$ python -q
>>> import numpy as np
>>> np.set_printoptions(suppress=True, linewidth=200)
>>> data = np.load("mat.npy")
>>> data
array([[ 0,  0,  0,  0, -5,  0],
       [ 0,  0,  0,  0,  0,  2],
       [ 0,  0,  0,  4, -1, -4],
       [ 2,  0, -1,  0, -5,  0],
       [ 4,  0,  0,  0,  4, -4],
       [ 0,  0,  0, -4,  0,  0],
       [ 0,  0,  0,  0,  0,  0],
       [ 0,  0,  0,  0,  5,  0],
       [ 0,  0,  0,  0, -2,  0],
       [ 0,  0,  0,  0, -5,  0],
       [ 0,  0,  1,  0,  0, -4],
       [-4,  0,  0,  0,  0,  0],
       [ 5,  0,  0,  0, -5,  0]])
>>> # rows 0 and 9 are equal
>>> Uu, sig, Vh = np.linalg.svd(data)
>>> V = Vh[:(sig > 1e-8).sum()]
>>> rng = np.random.default_rng(7319)
>>> x = data[8] + -3 * data[6] + rng.integers(2) * np.eye(6)[3]
>>> x
array([ 0.,  0.,  0.,  1., -2.,  0.])
>>> round(np.linalg.norm(x - V.T @ V @ x), 2)
np.float64(0.0)
>>> print(np.round(V.T @ V, 2) + 0)
[[1. 0. 0. 0. 0. 0.]
 [0. 0. 0. 0. 0. 0.]
 [0. 0. 1. 0. 0. 0.]
 [0. 0. 0. 1. 0. 0.]
 [0. 0. 0. 0. 1. 0.]
 [0. 0. 0. 0. 0. 1.]]
>>> print(np.count_nonzero(data))
20
>>> np.round(data.mean(axis=0), 2)
array([ 0.54,  0.  ,  0.  ,  0.  , -1.08, -0.77])
>>> data[:, 6]
Traceback (most recent call last):
  File "<python-input-14>", line 1, in <module>
    data[:, 6]
    ~~~~^^^^^^
IndexError: index 6 is out of bounds for axis 1 with size 6
>>> print(data.sum(axis=1))
[-5  2 -1 -4  4 -4  0  5 -2 -5 -3 -4  0]
>>> print(data.sum(axis=0))
[  7   0   0   0 -14 -10]
>>> np.linalg.matrix_rank(data)
np.int64(5)
>>> np.unravel_index(np.abs(data).argmax(), data.shape)
(np.int64(0), np.int64(4))
>>> np.diff(data, axis=0)
array([[ 0,  0,  0,  0,  5,  2],
       [ 0,  0,  0,  4, -1, -6],
       [ 2,  0, -1, -4, -4,  4],
       [ 2,  0,  1,  0,  9, -4],
       [-4,  0,  0, -4, -4,  4],
       [ 0,  0,  0,  4,  0,  0],
       [ 0,  0,  0,  0,  5,  0],
       [ 0,  0,  0,  0, -7,  0],
       [ 0,  0,  0,  0, -3,  0],
       [ 0,  0,  1,  0,  5, -4],
       [-4,  0, -1,  0,  0,  4],
       [ 9,  0,  0,  0, -5,  0]])
>>> np.abs(data).max()
np.int64(5)
>>> data[13]
Traceback (most recent call last):
  File "<python-input-21>", line 1, in <module>
    data[13]
    ~~~~^^^^
IndexError: index 13 is out of bounds for axis 0 with size 13
>>> data - data[0]
array([[ 0,  0,  0,  0,  0,  0],
       [ 0,  0,  0,  0,  5,  2],
       [ 0,  0,  0,  4,  4, -4],
       [ 2,  0, -1,  0,  0,  0],
       [ 4,  0,  0,  0,  9, -4],
       [ 0,  0,  0, -4,  5,  0],
       [ 0,  0,  0,  0,  5,  0],
       [ 0,  0,  0,  0, 10,  0],
       [ 0,  0,  0,  0,  3,  0],
       [ 0,  0,  0,  0,  0,  0],
       [ 0,  0,  1,  0,  5, -4],
       [-4,  0,  0,  0,  5,  0],
       [ 5,  0,  0,  0,  0,  0]])
>>> arr = np.eye(9, dtype=int)[rng.permutation(9)] * np.array([-3, -1, 0, -3, -3, -3, 1, -1, -1])
>>> arr
array([[ 0,  0,  0,  0,  0,  0,  0,  0,  0],
       [-3,  0,  0,  0,  0,  0,  0,  0,  0],
       [ 0,  0,  0,  0,  0,  0,  1,  0,  0],
       [ 0,  0,  0,  0,  0,  0,  0, -1,  0],
       [ 0,  0,  0,  0,  0,  0,  0,  0, -1],
       [ 0,  0,  0,  0,  0, -3,  0,  0,  0],
       [ 0, -1,  0,  0,  0,  0,  0,  0,  0],
       [ 0,  0,  0, -3,  0,  0,  0,  0,  0],
       [ 0,  0,  0,  0, -3,  0,  0,  0,  0]])
>>> # looks like rank 8
>>> np.argsort(-np.linalg.norm(arr, axis=0).round(6), kind="stable")[:3]
array([0, 3, 4])
>>> [round(float(x), 2) for x in np.linalg.svd(arr, compute_uv=False)[:3]]
[3.0, 3.0, 3.0]
>>> np.round(np.linalg.norm(arr, 2) / np.linalg.norm(arr), 2)
np.float64(0.47)
>>> arr.T @ arr
array([[9, 0, 0, 0, 0, 0, 0, 0, 0],
       [0, 1, 0, 0, 0, 0, 0, 0, 0],
       [0, 0, 0, 0, 0, 0, 0, 0, 0],
       [0, 0, 0, 9, 0, 0, 0, 0, 0],
       [0, 0, 0, 0, 9, 0, 0, 0, 0],
       [0, 0, 0, 0, 0, 9, 0, 0, 0],
       [0, 0, 0, 0, 0, 0, 1, 0, 0],
       [0, 0, 0, 0, 0, 0, 0, 1, 0],
       [0, 0, 0, 0, 0, 0, 0, 0, 1]])
>>> np.round(np.linalg.pinv(arr), 2)
array([[ 0.  , -0.33,  0.  ,  0.  ,  0.  ,  0.  ,  0.  ,  0.  ,  0.  ],
       [ 0.  ,  0.  ,  0.  ,  0.  ,  0.  ,  0.  , -1.  ,  0.  ,  0.  ],
       [ 0.  ,  0.  ,  0.  ,  0.  ,  0.  ,  0.  ,  0.  ,  0.  ,  0.  ],
       [ 0.  ,  0.  ,  0.  ,  0.  ,  0.  ,  0.  ,  0.  , -0.33,  0.  ],
       [ 0.  ,  0.  ,  0.  ,  0.  ,  0.  ,  0.  ,  0.  ,  0.  , -0.33],
       [ 0.  ,  0.  ,  0.  ,  0.  ,  0.  , -0.33,  0.  ,  0.  ,  0.  ],
       [ 0.  ,  0.  ,  1.  ,  0.  ,  0.  ,  0.  ,  0.  ,  0.  ,  0.  ],
       [ 0.  ,  0.  ,  0.  , -1.  ,  0.  ,  0.  ,  0.  ,  0.  ,  0.  ],
       [ 0.  ,  0.  ,  0.  ,  0.  , -1.  ,  0.  ,  0.  ,  0.  ,  0.  ]])
>>> x = np.array([-2, -3, 0, -5, -2, -4, 0, -2, 1])
>>> h1 = np.maximum(arr @ x, 0)
>>> np.maximum(arr @ x, 0) - np.maximum(-arr @ x, 0)
array([ 0,  6,  0,  2, -1, 12,  3, 15,  6])
>>> np.flatnonzero(h1 > 1e-9)
array([1, 3, 5, 6, 7, 8])
>>> K = np.loadtxt("run16.csv", delimiter=",")
>>> K
array([[ 0., -2.,  3.,  0., -2., -2.,  5., -4.,  1.,  0., -3.,  3., -4., -5.],
       [ 2.,  0.,  2.,  0., -4., -6.,  0.,  4.,  0.,  2., -1., -3.,  0., -2.],
       [-3., -2.,  0., -6.,  4., -6., -1., -1.,  0.,  0.,  2.,  5.,  3.,  1.],
       [ 0.,  0.,  6.,  0.,  2., -4.,  4., -4., -5., -5.,  2.,  0.,  0., -3.],
       [ 2.,  4., -4., -2.,  0., -5.,  0.,  2., -1., -1.,  0., -4., -3., -1.],
       [ 2.,  6.,  6.,  4.,  5.,  0.,  3.,  0., -1.,  0.,  5.,  3.,  1.,  1.],
       [-5.,  0.,  1., -4.,  0., -3.,  0., -2.,  2.,  3., -4., -1., -4.,  2.],
       [ 4., -4.,  1.,  4., -2.,  0.,  2.,  0.,  2.,  2.,  1.,  2.,  4., -2.],
       [-1.,  0.,  0.,  5.,  1.,  1., -2., -2.,  0.,  0.,  1., -1., -4.,  1.],
       [ 0., -2.,  0.,  5.,  1.,  0., -3., -2.,  0.,  0.,  4.,  0., -5.,  3.],
       [ 3.,  1., -2., -2.,  0., -5.,  4., -1., -1., -4.,  0., -4.,  0., -2.],
       [-3.,  3., -5.,  0.,  4., -3.,  1., -2.,  1.,  0.,  4.,  0., -3.,  4.],
       [ 4.,  0., -3.,  0.,  3., -1.,  4., -4.,  4.,  5.,  0.,  3.,  0.,  2.],
       [ 5.,  2., -1.,  3.,  1., -1., -2.,  2., -1., -3.,  2., -4., -2.,  0.]])
>>> x = np.array([4, -4, 5, -2, -2, -7, 3, 2, 4, 9, 0, 1, -2, 5])
>>> y = K @ x
>>> y
array([ 38.,  81.,  41., -22.,  -1.,   7.,  62.,  49., -21.,   8.,  -7.,  -7.,  80., -27.])
>>> print(np.round(np.linalg.solve(K, K[:, 5]), 2) + 0)
[0. 0. 0. 0. 0. 1. 0. 0. 0. 0. 0. 0. 0. 0.]
>>> print(np.round(np.linalg.solve(K, y), 2) + 0)
[ 4. -4.  5. -2. -2. -7.  3.  2.  4.  9.  0.  1. -2.  5.]
>>> gram = K.T @ K
>>> np.allclose(gram, gram.T)
True
>>> np.diag(gram)
array([122.,  94., 142., 151.,  97., 163., 105.,  90.,  55.,  93.,  97., 115., 121.,  83.])
>>> np.trace(gram), (K ** 2).sum()
(np.float64(1528.0), np.float64(1528.0))
>>> np.linalg.lstsq(arr[:-1].T, arr[-1])[2]
np.int32(7)
>>> try:
...     np.linalg.inv(arr)
... except np.linalg.LinAlgError as e:
...     print("failed:", e)
... 
failed: Singular matrix
>>> np.unique(arr.round(6), axis=0).shape
(9, 9)
>>> np.allclose(arr[:-1].T @ np.linalg.lstsq(arr[:-1].T, arr[-1])[0], arr[-1])
False
>>> Uu, sig = np.linalg.svd(K)
Traceback (most recent call last):
  File "<python-input-50>", line 1, in <module>
    Uu, sig = np.linalg.svd(K)
    ^^^^^^^
ValueError: too many values to unpack (expected 2)
>>> Uu, sig, Vh = np.linalg.svd(K, full_matrices=False)
>>> print(round(np.sqrt((sig ** 2).sum()), 2), round(float(np.linalg.norm(K)), 2))
39.09 39.09
>>> print(np.round(np.cumsum(sig ** 2) / np.sum(sig ** 2), 2))
[0.18 0.35 0.52 0.68 0.78 0.88 0.92 0.97 0.98 1.   1.   1.   1.   1.  ]
>>> print(sig.round(2))
[16.39 16.39 15.87 15.87 12.23 12.23  8.56  8.56  4.15  4.15  1.88  1.88  0.17  0.17]
>>> F = np.load("arr.npy")
>>> F
array([[ 0, -5,  8,  0,  0],
       [ 0,  0,  0,  0, -5],
       [ 0, -5,  0,  0,  0],
       [ 0,  0,  0,  0, -1],
       [ 0, -9,  4,  0,  0],
       [ 1,  0,  0,  0,  0],
       [ 0, -1, -1,  0,  0],
       [-1,  0,  0, -6,  9],
       [ 0, -5,  8,  3, -8],
       [ 0,  0,  0,  0,  0],
       [ 0,  0, -4, -3,  1]])
>>> D = np.linalg.norm(F[:, None] - F[None], axis=-1)
>>> np.round(np.linalg.norm(F, axis=1), 2)
array([ 9.43,  5.  ,  5.  ,  1.  ,  9.85,  1.  ,  1.41, 10.86, 12.73,  0.  ,  5.1 ])
>>> D.mean(axis=1).argmax()
np.int64(7)
>>> np.unravel_index(D.round(6).argmax(), D.shape)
(np.int64(7), np.int64(8))
>>> D[8].round(2)
array([ 8.54, 10.34, 11.7 , 12.12, 10.25, 12.77, 13.04, 21.45,  0.  , 12.73, 16.91])
>>> np.round(np.linalg.norm(F - F.mean(axis=0), axis=1), 2)
array([ 7.2 ,  5.37,  3.12,  2.78,  7.26,  2.91,  2.76, 11.2 , 11.06,  2.73,  6.47])
>>> Xs = F - F.mean(axis=0)
>>> V = np.linalg.svd(Xs)[2][:4]
>>> A2 = Xs - Xs @ V.T @ V
>>> np.round((Xs @ V.T).std(axis=0), 2)
array([5.17, 3.39, 1.8 , 0.8 ])
>>> blk = np.stack([F, 5 * F, F[::-1]])
>>> blk.sum(axis=0)
array([[  0, -30,  44,  -3,   1],
       [  0,   0,   0,   0, -30],
       [  0, -35,   8,   3,  -8],
       [ -1,   0,   0,  -6,   3],
       [  0, -55,  23,   0,   0],
       [  7,   0,   0,   0,   0],
       [  0, -15,  -2,   0,   0],
       [ -6,   0,   0, -36,  53],
       [  0, -35,  48,  18, -48],
       [  0,   0,   0,   0,  -5],
       [  0,  -5, -16, -18,   6]])
>>> np.linalg.matrix_rank(blk.reshape(3, -1))
np.int64(2)
>>> np.linalg.matrix_rank(blk)
array([5, 5, 5])
>>> blk.shape
(3, 11, 5)
>>> np.round(np.linalg.norm(blk, axis=(1, 2)), 2)
array([ 23.37, 116.83,  23.37])
>>> np.einsum("bij,cij->bc", blk, blk)
array([[  546,  2730,   -21],
       [ 2730, 13650,  -105],
       [  -21,  -105,   546]])
>>> x = np.array([1, 1, 1, 0, 2])
>>> y = F @ x
>>> print(np.round(np.linalg.solve(F.T @ F, F.T @ y), 2) + 0)
[1. 1. 1. 0. 2.]
>>> np.round(np.linalg.pinv(F) @ F, 2) + 0
array([[1., 0., 0., 0., 0.],
       [0., 1., 0., 0., 0.],
       [0., 0., 1., 0., 0.],
       [0., 0., 0., 1., 0.],
       [0., 0., 0., 0., 1.]])
>>> np.round(np.linalg.lstsq(F, y)[0], 2) + 0
array([1., 1., 1., 0., 2.])
>>> y = y + 0.3 * rng.normal(size=11)
>>> print(y.round(2))
[  3.03 -10.02  -4.74  -1.78  -4.77   1.22  -1.6   17.05 -13.32   0.03  -2.09]
>>> beta, *_ = np.linalg.lstsq(F, y)
>>> beta.round()
array([1., 1., 1., 0., 2.])
>>> np.round(F.T @ (y - F @ beta), 2) + 0
array([0., 0., 0., 0., 0.])
>>> beta.round(2)
array([1.17, 0.96, 0.97, 0.02, 2.03])
>>> E = np.loadtxt("data.csv", delimiter=",")
>>> E
array([[3., 2., 1., 1., 2., 3., 3., 0., 3., 2., 1., 0., 3.],
       [1., 2., 3., 2., 2., 1., 0., 1., 0., 0., 1., 0., 2.],
       [1., 0., 0., 2., 2., 2., 2., 2., 0., 0., 0., 2., 2.],
       [3., 1., 3., 0., 1., 3., 1., 2., 1., 1., 3., 2., 3.],
       [3., 0., 3., 1., 3., 0., 3., 0., 1., 1., 0., 1., 2.],
       [2., 2., 2., 3., 2., 2., 1., 0., 2., 2., 0., 2., 0.],
       [0., 2., 0., 0., 2., 2., 2., 2., 2., 0., 2., 3., 1.],
       [3., 1., 2., 0., 3., 0., 0., 3., 3., 1., 2., 3., 2.],
       [2., 1., 3., 3., 2., 2., 1., 2., 1., 0., 3., 1., 1.],
       [2., 0., 0., 3., 3., 2., 0., 3., 1., 0., 2., 2., 3.],
       [3., 3., 3., 3., 0., 0., 3., 2., 0., 2., 2., 3., 2.],
       [3., 2., 0., 1., 2., 3., 0., 1., 3., 1., 0., 0., 3.],
       [0., 3., 0., 1., 1., 3., 1., 0., 3., 1., 0., 2., 0.]])
>>> round(float(np.linalg.norm(K, 2) / np.linalg.norm(K)), 2)
0.42
>>> round(np.log10(np.linalg.cond(K)))
2
>>> print(np.linalg.matrix_rank(K, rtol=0.1))
12
>>> print([round(float(x), 2) for x in np.linalg.svd(K, compute_uv=False)[:3]])
[16.39, 16.39, 15.87]
>>> print(np.linalg.cond(K) > 100)
False
